>>> import numpy as np
>>> np.set_printoptions(precision=2, suppress=True, linewidth=200, floatmode="fixed")
>>> m1 = np.load("x.npy")
>>> m1
array([[ 1, -3, -4],
       [ 3, -1, -2],
       [ 3, -1, -2]])
>>> np.argsort(-np.linalg.norm(m1, axis=0).round(6), kind="stable")[:3]
array([2, 0, 1])
>>> np.linalg.cond(m1) > 100
np.True_
>>> np.linalg.matrix_rank(m1, rtol=0.1)
np.int64(2)
>>> left, sigma, vt = np.linalg.svd(m1)
>>> evecs = vt[:(sigma > 1e-8).sum()]
>>> rng = np.random.default_rng(87313)
>>> x = m1[2] + -1 * m1[1] + rng.integers(2) * np.eye(3)[1]
>>> print(x)
[0.00 1.00 0.00]
>>> round(float(np.linalg.norm(x - evecs.T @ evecs @ x)), 2)
0.77
>>> np.linalg.matrix_rank(np.vstack([m1, x]))
np.int64(3)
>>> other = m1 / np.sqrt((m1 ** 2).mean(axis=1, keepdims=True))
>>> np.linalg.matrix_rank(other) == np.linalg.matrix_rank(m1)
np.True_
>>> np.linalg.matrix_rank(m1 - m1.mean(axis=1, keepdims=True))
np.int64(1)
>>> print(np.allclose(m1[:-1].T @ np.linalg.lstsq(m1[:-1].T, m1[-1])[0], m1[-1]))
True
>>> np.unique(m1.round(6), axis=0).shape
(2, 3)
>>> np.round(np.trace(np.linalg.pinv(m1) @ m1), 2)
np.float64(2.0)
>>> np.linalg.lstsq(m1[:-1].T, m1[-1])[2]
np.int32(2)
>>> W1 = np.array([[4, -2, 5], [-7, -9, -8], [0, -4, 1]])
>>> c = np.array([0, 1, 2])
>>> hid = np.maximum(m1 @ W1 + c, 0)
>>> print((hid > 0).mean(axis=0))
[1.00 1.00 1.00]
>>> hid
array([[25, 42, 27],
       [19, 12, 23],
       [19, 12, 23]])
>>> np.linalg.matrix_rank(hid)
np.int64(2)
>>> C = np.array([[-4, 6, 4], [9, -2, 0], [4, -6, -5]])
>>> print((hid @ C).round(6).argmax(axis=1))
[0 0 0]
>>> hid @ C
array([[386, -96, -35],
       [124, -48, -39],
       [124, -48, -39]])
>>> A = np.load("block14.npy")
>>> A
array([[-12.28,  -4.41,  15.16],
       [-12.80, -12.41,  -9.07],
       [ 13.86,  12.43,   7.31],
       [ 10.54,   1.35, -16.94],
       [ 10.37,  13.48, -10.51],
       [ -9.63,  12.11, -12.67],
       [-11.48, -14.87,   6.85],
       [-14.20,  13.17,  -5.00],
       [ -4.47,  14.55, -12.98],
       [ -3.86,  -6.31,  18.58],
       [ -5.92, -14.60,  12.32],
       [ 16.85,  -8.27,  -6.90],
       [ -2.91,  19.48,  -3.49],
       [ -3.54, -16.69, -10.43],
       [-10.52,  -8.57,  14.70],
       [ -8.63, -16.10,  -8.14],
       [ 15.62,  12.46,  -0.81],
       [  5.73,  -9.41,  16.69],
       [ 18.38,  -5.79,  -5.36],
       [  9.65,  16.94,  -4.45],
       [-14.24, -14.03,  -0.62],
       [ 12.84,  -5.39, -14.35],
       [ 10.12,  -6.86,  15.83],
       [-13.40, -13.13,  -6.94],
       [  2.92, -19.34,  -4.19],
       [  9.51,  13.02,  11.83],
       [ 12.10, -15.21,  -4.72],
       [-17.15,  10.14,   1.77]])
>>> other = np.c_[A[:, :2] @ np.array([[-1, -2], [1, -1]]), np.array([-7, -9, -9, -9, -2, -7, -5, 2, -2, 0, -1, -6, -6, -8, -1, 2, 8, 9, 1, -3, -8, -7, 8, 8, 5, 4, 9, 2])]
>>> print(other)
[[  7.87  28.97  -7.00]
 [  0.39  38.01  -9.00]
 [ -1.43 -40.15  -9.00]
 [ -9.19 -22.43  -9.00]
 [  3.11 -34.22  -2.00]
 [ 21.74   7.15  -7.00]
 [ -3.39  37.83  -5.00]
 [ 27.37  15.23   2.00]
 [ 19.02  -5.61  -2.00]
 [ -2.45  14.03   0.00]
 [ -8.68  26.44  -1.00]
 [-25.12 -25.43  -6.00]
 [ 22.39 -13.66  -6.00]
 [-13.15  23.77  -8.00]
 [  1.95  29.61  -1.00]
 [ -7.47  33.36   2.00]
 [ -3.16 -43.70   8.00]
 [-15.14  -2.05   9.00]
 [-24.17 -30.97   1.00]
 [  7.29 -36.24  -3.00]
 [  0.21  42.51  -8.00]
 [-18.23 -20.29  -7.00]
 [-16.98 -13.38   8.00]
 [  0.27  39.93   8.00]
 [-22.26  13.50   5.00]
 [  3.51 -32.04   4.00]
 [-27.31  -8.99   9.00]
 [ 27.29  24.16   2.00]]
>>> np.linalg.norm(np.linalg.qr(A)[0].T @ other, axis=0) ** 2 / ((other ** 2).sum(axis=0) + 1e-12)
array([1.00, 1.00, 0.14])
>>> print(np.count_nonzero(m1))
9
>>> np.linalg.matrix_rank(m1)
np.int64(2)
>>> np.zeros(3, 3)
Traceback (most recent call last):
  File "<python-input-37>", line 1, in <module>
    np.zeros(3, 3)
    ~~~~~~~~^^^^^^
TypeError: Cannot interpret '3' as a data type
>>> print(m1.sum(axis=1))
[-6  0  0]
>>> np.linalg.rank(m1)
Traceback (most recent call last):
  File "<python-input-39>", line 1, in <module>
    np.linalg.rank(m1)
    ^^^^^^^^^^^^^^
AttributeError: module 'numpy.linalg' has no attribute 'rank'
>>> m1[:, 3]
Traceback (most recent call last):
  File "<python-input-40>", line 1, in <module>
    m1[:, 3]
    ~~^^^^^^
IndexError: index 3 is out of bounds for axis 1 with size 3
>>> print(m1.mean(axis=0))
[ 2.33 -1.67 -2.67]
>>> print(m1.sum(axis=0))
[ 7 -5 -8]
>>> x = np.array([5, -3, 5])
>>> y = A @ x
>>> np.linalg.lstsq(A, y)[0]
array([ 5.00, -3.00,  5.00])
>>> y = y + 0.05 * rng.normal(size=28)
>>> print(y)
[  27.61  -72.15   68.58  -36.06  -41.18 -147.87   21.46 -135.46 -130.92   92.59   75.81   74.53  -90.46  -19.73   46.59  -35.68   36.68  140.29   82.49  -24.83  -32.22    8.65  150.39  -62.31
   51.67   67.65   82.49 -107.35]
>>> c, *_ = np.linalg.lstsq(A, y)
>>> print(c)
[ 5.00 -3.00  5.00]
>>> [round(float(np.linalg.norm(np.linalg.solve(A.T @ A + lam * np.eye(3), A.T @ y))), 2) for lam in (0, 1, 10, 100)]
[7.68, 7.68, 7.66, 7.44]
>>> np.round(np.linalg.norm(y - A @ c), 2)
np.float64(0.19)
>>> C = A[[19, 16]].astype(float)
>>> for _ in range(5):
...     idx = np.linalg.norm(A[:, None] - C, axis=-1).argmin(axis=1)
...     C = np.array([A[idx == j].mean(axis=0) for j in range(2)])
... 
>>> idx
array([1, 1, 0, 0, 0, 0, 1, 0, 0, 1, 1, 1, 0, 1, 1, 1, 0, 1, 1, 0, 1, 1, 1, 1, 1, 0, 1, 0])
>>> C[1] - C[0]
array([ -2.97, -23.91,   5.91])
>>> Xc = (A - A.mean(axis=0)) / A.std(axis=0)
>>> Xc.std(axis=0)
array([1.00, 1.00, 1.00])
>>> c = np.linalg.lstsq(np.delete(Xc, 0, axis=1), Xc[:, 0])[0]
>>> np.abs(c).argmax()
np.int64(0)
>>> F = np.load("data.npy")
>>> F
array([[ 0.40,  0.80,  0.50,  1.00,  1.20],
       [-1.70, -0.10,  0.10,  0.20,  0.10],
       [-0.70,  0.90, -1.70,  0.90, -0.30],
       [ 0.70, -0.20,  0.50, -1.10,  1.90],
       [-0.30,  2.00,  2.10,  0.20, -0.70],
       [-1.90,  0.00,  1.60,  0.40,  0.60],
       [ 1.80, -0.60, -3.20, -2.40, -0.30],
       [ 0.00, -0.40,  1.00,  1.10,  0.00],
       [ 1.80,  0.20, -2.00, -0.40, -0.30]])
>>> proj = F @ np.linalg.solve(F.T @ F, F.T)
>>> np.round(proj @ F[:, 0], 2) + 0
array([ 0.40, -1.70, -0.70,  0.70, -0.30, -1.90,  1.80,  0.00,  1.80])
>>> np.linalg.matrix_rank(np.eye(9) - proj)
np.int64(4)
>>> np.allclose(proj @ proj, proj)
True
>>> G = F.T @ F
>>> print(np.linalg.matrix_rank(G))
5
>>> np.allclose(G, G.T)
True
>>> np.linalg.eigvalsh(G)[::-1]
array([38.57,  9.18,  6.96,  4.48,  3.25])
>>> feats = np.loadtxt("dump.csv", delimiter=",")
>>> feats
array([[0.00, 0.00, 0.00, 3.00, 0.00, 1.00, 2.00, 2.00],
       [3.00, 2.00, 1.00, 2.00, 0.00, 0.00, 0.00, 3.00],
       [0.00, 2.00, 1.00, 3.00, 0.00, 0.00, 1.00, 1.00],
       [3.00, 2.00, 2.00, 1.00, 3.00, 3.00, 3.00, 3.00],
       [2.00, 0.00, 2.00, 1.00, 2.00, 3.00, 2.00, 3.00],
       [3.00, 3.00, 1.00, 2.00, 3.00, 1.00, 2.00, 3.00],
       [0.00, 3.00, 1.00, 0.00, 1.00, 3.00, 2.00, 3.00],
       [1.00, 3.00, 0.00, 2.00, 2.00, 1.00, 3.00, 3.00]])
>>> r0 = np.array([1, -3])
>>> np.convolve(feats[4], r0)
array([ 2.00, -6.00,  2.00, -5.00, -1.00, -3.00, -7.00, -3.00, -9.00])
>>> x = np.array([2, -2, 0, -1, 2, -2, -1, -2])
>>> y = feats @ x
>>> c, lr = np.zeros(8), 1 / np.linalg.norm(feats, 2) ** 2
>>> for i in range(25):
...     c -= lr * feats.T @ (feats @ c - y)
...     if i % 5 == 0: print(i, round(np.linalg.norm(feats @ c - y), 2))
... 
0 13.61
5 10.02
10 7.55
15 5.82
20 4.59
>>> c
array([ 1.66, -1.61, -0.06, -1.12,  0.91, -1.32, -1.20, -1.57])
>>> W1 = np.array([[-3, -3, 3],
...     [-3, -1, -3],
...     [0, -1, -1],
...     [0, -3, -1],
...     [1, -1, -3],
...     [2, -3, 0],
...     [0, 2, -2],
...     [3, 0, -2]])
>>> c = np.array([3, 0, 3])
>>> hid = np.maximum(feats @ W1 + c, 0)
>>> np.linalg.matrix_rank(hid)
np.int64(1)
>>> print(hid)
[[11.00  0.00  0.00]
 [ 0.00  0.00  0.00]
 [ 0.00  0.00  0.00]
 [ 6.00  0.00  0.00]
 [14.00  0.00  0.00]
 [ 0.00  0.00  0.00]
 [10.00  0.00  0.00]
 [ 4.00  0.00  0.00]]
>>> print((hid > 0).mean(axis=0))
[0.62 0.00 0.00]
>>> C = np.array([[1, 3, 5], [4, 4, 4], [5, 3, 4]])
>>> print((hid @ C).round(6).argmax(axis=1))
[2 0 0 2 2 0 2 2]
>>> hid @ C
array([[11.00, 33.00, 55.00],
       [ 0.00,  0.00,  0.00],
       [ 0.00,  0.00,  0.00],
       [ 6.00, 18.00, 30.00],
       [14.00, 42.00, 70.00],
       [ 0.00,  0.00,  0.00],
       [10.00, 30.00, 50.00],
       [ 4.00, 12.00, 20.00]])
>>> W1 @ C
array([[  0, -12, -15],
       [-22, -22, -31],
       [ -9,  -7,  -8],
       [-17, -15, -16],
       [-18, -10, -11],
       [-10,  -6,  -2],
       [ -2,   2,   0],
       [ -7,   3,   7]])
>>> J = np.tanh(np.array([[-0.3, 1.0, -1.0, 1.1],
...     [1.6, 0.1, -0.5, -0.9],
...     [0.0, 0.7, 0.1, -0.8],
...     [1.2, -1.6, -0.4, -0.9],
...     [-0.5, 0.0, 0.5, -0.4],
...     [1.3, 1.0, -1.4, -0.5],
...     [0.5, 0.3, -0.6, -2.0],
...     [-0.7, -1.5, 0.1, -0.8],
...     [0.7, 0.0, 1.2, -0.1],
...     [1.0, -0.1, 1.7, -1.3],
...     [1.4, -0.5, -0.3, 1.1],
...     [-0.3, -0.9, -1.8, 1.4],
...     [1.5, 0.6, 1.1, 0.2],
...     [1.8, -1.2, -0.3, -0.2],
...     [1.0, -0.2, -0.7, 0.4],
...     [1.1, 1.3, 0.5, -0.7],
...     [-0.6, 0.3, 1.1, 0.5]]) @ np.array([[-1.9, -0.2, 1.2, -0.2, 0.3, -1.9],
...     [1.8, 0.5, 0.8, -0.7, 1.9, -0.4],
...     [0.7, 0.0, -1.4, -1.5, -1.4, -1.5],
...     [-1.7, -0.7, -1.7, -0.6, -1.2, 1.2]]))
>>> J
array([[-0.20, -0.21, -0.03,  0.20,  0.96,  0.99],
       [-0.93,  0.35,  1.00,  0.72,  0.99, -1.00],
       [ 0.99,  0.72,  0.94, -0.16,  0.97, -0.88],
       [-1.00, -0.39,  0.98,  0.97, -0.78, -0.97],
       [ 0.96,  0.36, -0.55, -0.39, -0.35, -0.27],
       [-0.66,  0.53,  1.00,  0.89,  1.00, -0.88],
       [ 0.99,  0.90,  1.00,  0.95,  1.00, -0.99],
       [ 0.06, -0.05, -0.68,  0.91, -0.98,  0.68],
       [-0.31, -0.07, -0.58, -0.95, -0.87, -1.00],
       [ 0.87,  0.58,  0.74, -0.96, -0.61, -1.00],
       [-1.00, -0.86, -0.17, -0.14, -0.89, -0.60],
       [-1.00, -0.88, -0.74,  0.99, -0.74,  1.00],
       [-0.87, -0.14,  0.38, -0.99, -0.19, -1.00],
       [-1.00, -0.68,  0.96,  0.78, -0.79, -0.99],
       [-1.00, -0.52,  0.87,  0.64,  0.40, -0.28],
       [ 0.95,  0.73,  0.99, -0.90,  0.99, -1.00],
       [ 0.92, -0.08, -0.99, -0.97, -0.94, -0.03]])
>>> J @ J
Traceback (most recent call last):
  File "<python-input-91>", line 1, in <module>
    J @ J
    ~~^~~
ValueError: matmul: Input operand 1 has a mismatch in its core dimension 0, with gufunc signature (n?,k),(k,m?)->(n?,m?) (size 17 is different from 6)
>>> G = J.T @ J
>>> print(np.diag(G))
[12.58  5.19 10.87 10.73 11.70 12.40]
>>> print(np.linalg.svd(J, compute_uv=False) ** 2)
[24.69 20.01 12.58  4.56  1.22  0.42]
>>> np.linalg.matrix_rank(G)
np.int64(6)
>>> (J @ J.T).shape
(17, 17)
>>> other = J / np.linalg.norm(J, axis=1)
Traceback (most recent call last):
  File "<python-input-97>", line 1, in <module>
    other = J / np.linalg.norm(J, axis=1)
            ~~^~~~~~~~~~~~~~~~~~~~~~~~~~~
ValueError: operands could not be broadcast together with shapes (17,6) (17,) 
>>> other = J / np.linalg.norm(J, axis=1, keepdims=True)
>>> G = other @ other.T
>>> (G - 2 * np.eye(17)).round(6).argmax(axis=1)
array([11,  5, 15, 13, 16,  1,  2, 11, 12, 15, 13,  7,  8,  3,  1,  2,  4])
>>> np.linalg.norm(other, axis=1)
array([1.00, 1.00, 1.00, 1.00, 1.00, 1.00, 1.00, 1.00, 1.00, 1.00, 1.00, 1.00, 1.00, 1.00, 1.00, 1.00, 1.00])
>>> C = J[[12, 5]].astype(float)
>>> for _ in range(3):
...     idx = np.linalg.norm(J[:, None] - C, axis=-1).argmin(axis=1)
...     C = np.array([J[idx == j].mean(axis=0) for j in range(2)])
... 
>>> idx
array([1, 1, 1, 1, 0, 1, 1, 0, 0, 0, 0, 0, 0, 1, 1, 1, 0])
>>> C[1] - C[0]
array([-0.16,  0.30,  1.18,  0.77,  1.22, -0.39])
>>> np.bincount(idx)
array([8, 9])
>>> C
array([[-0.05, -0.14, -0.32, -0.31, -0.70, -0.28],
       [-0.21,  0.16,  0.86,  0.45,  0.53, -0.67]])
>>> np.abs(C[1] - C[0]).argmax()
np.int64(4)
>>> Xc = J - J.mean(axis=0)
>>> evecs = np.linalg.svd(Xc)[2][:4]
>>> other = Xc - Xc @ evecs.T @ evecs
>>> other.std(axis=0)
array([0.09, 0.16, 0.19, 0.06, 0.06, 0.13])
>>> dist = np.linalg.norm(J[:, None] - J[None], axis=-1)
>>> (dist + 1e9 * np.eye(17)).round(6).argmin(axis=1)
array([14,  5, 15, 13, 16,  1,  2, 11, 12,  4,  8,  7,  8,  3,  1,  2,  4])
>>> np.unravel_index(dist.round(6).argmax(), dist.shape)
(np.int64(11), np.int64(15))
>>> W0 = np.loadtxt("run4.csv", delimiter=",")
>>> W0
array([[-1.00, -2.00, -2.00, -2.00,  0.00,  0.00],
       [-2.00, -1.00, -2.00, -2.00,  0.00,  0.00],
       [-2.00, -2.00, -1.00, -2.00,  0.00,  0.00],
       [-2.00, -2.00, -2.00, -1.00,  0.00,  0.00],
       [ 0.00,  0.00,  0.00,  0.00, -1.00,  0.00],
       [ 0.00,  0.00,  0.00,  0.00,  0.00, -1.00]])
>>> w, evecs = np.linalg.eigh(W0)
>>> x = np.array([-1, -2, 2, 2, 1, -2])
>>> evecs * np.abs(w) @ evecs.T
array([[2.50, 1.50, 1.50, 1.50, 0.00, 0.00],
       [1.50, 2.50, 1.50, 1.50, 0.00, 0.00],
       [1.50, 1.50, 2.50, 1.50, 0.00, 0.00],
       [1.50, 1.50, 1.50, 2.50, 0.00, 0.00],
       [0.00, 0.00, 0.00, 0.00, 1.00, 0.00],
       [0.00, 0.00, 0.00, 0.00, 0.00, 1.00]])
